In [1]: import numpy as np

In [2]: from numpy import linalg as LA

In [3]: np.set_printoptions(suppress=True, linewidth=120)

In [4]: rnd = lambda a: np.round(a, 2) + 0

In [5]: arr = np.load("x.npy")

In [6]: arr
Out[6]: 
array([[ 0,  0, -2,  2,  2,  0, -1],
       [ 0,  0,  0,  2,  0,  0,  1],
       [ 2,  0,  0,  2, -2, -1,  1],
       [-2, -2, -2,  0,  0, -1,  0],
       [-2,  0,  2,  0,  0,  0,  0],
       [ 0,  0,  1,  1,  0,  0,  2],
       [ 1, -1, -1,  0,  0, -2,  0]])

In [7]: # skew, so no eigenvalue has a real part

In [8]: u, r1 = arr[0], arr[3]

In [9]: u @ r1
Out[9]: np.int64(4)

In [10]: p = (u @ r1) / (u @ u) * u

In [11]: rnd(LA.norm(u + r1) ** 2 + LA.norm(u - r1) ** 2)
Out[11]: np.float64(52.0)

In [12]: A2 = arr / np.sqrt((arr ** 2).mean(axis=1, keepdims=True))

In [13]: rnd(LA.norm(A2, axis=1))
Out[13]: array([2.65, 2.65, 2.65, 2.65, 2.65, 2.65, 2.65])

In [14]: rnd(A2[2])
Out[14]: array([ 1.41,  0.  ,  0.  ,  1.41, -1.41, -0.71,  0.71])

In [15]: LA.matrix_rank(A2) == LA.matrix_rank(arr)
Out[15]: np.True_

In [16]: x = np.array([-1, -1, 2, -1, 2, 1, 1])

In [17]: arr @ x
Out[17]: array([-3, -1, -8, -1,  6,  3, -4])

In [18]: arr @ np.ones(7)
Out[18]: array([ 1.,  3.,  2., -7.,  0.,  4., -3.])

In [19]: LA.norm(arr @ x) <= LA.norm(arr, 2) * LA.norm(x) + 1e-9
Out[19]: np.True_

In [20]: arr * x
Out[20]: 
array([[ 0,  0, -4, -2,  4,  0, -1],
       [ 0,  0,  0, -2,  0,  0,  1],
       [-2,  0,  0, -2, -4, -1,  1],
       [ 2,  2, -4,  0,  0, -1,  0],
       [ 2,  0,  4,  0,  0,  0,  0],
       [ 0,  0,  2, -1,  0,  0,  2],
       [-1,  1, -2,  0,  0, -2,  0]])

In [21]: (arr * x).sum(axis=1)
Out[21]: array([-3, -1, -8, -1,  6,  3, -4])

In [22]: np.einsum("ij,j->i", arr, x)
Out[22]: array([-3, -1, -8, -1,  6,  3, -4])

In [23]: [round(float(x), 2) for x in LA.svd(arr, compute_uv=False)[:3]]
Out[23]: [4.57, 4.57, 3.19]

In [24]: W0 = np.load("layer11.npy")

In [25]: W0
Out[25]: 
array([[ 0,  0,  3,  2,  1,  0,  0],
       [ 0,  0,  2, -2,  1,  3,  1],
       [-3, -2,  0,  0,  0,  3, -1],
       [-2,  2,  0,  0,  0, -1, -1],
       [-1, -1,  0,  0,  0,  0, -1],
       [ 0, -3, -3,  1,  0,  0,  0],
       [ 0, -1,  1,  1,  1,  0,  0]])

In [26]: left, sv, Vh = LA.svd(W0)

In [27]: vecs = Vh[:(sv > 1e-8).sum()]

In [28]: rng = np.random.default_rng(4723)

In [29]: x = W0[0] + 4 * W0[1] + rng.integers(2) * np.eye(7)[0]

In [30]: x
Out[30]: array([ 1.,  0., 11., -6.,  5., 12.,  4.])

In [31]: rnd(LA.norm(x - vecs.T @ vecs @ x))
Out[31]: np.float64(0.42)

In [32]: rnd(np.diag(vecs.T @ vecs))
Out[32]: array([0.83, 0.93, 0.96, 0.98, 0.9 , 0.87, 0.54])
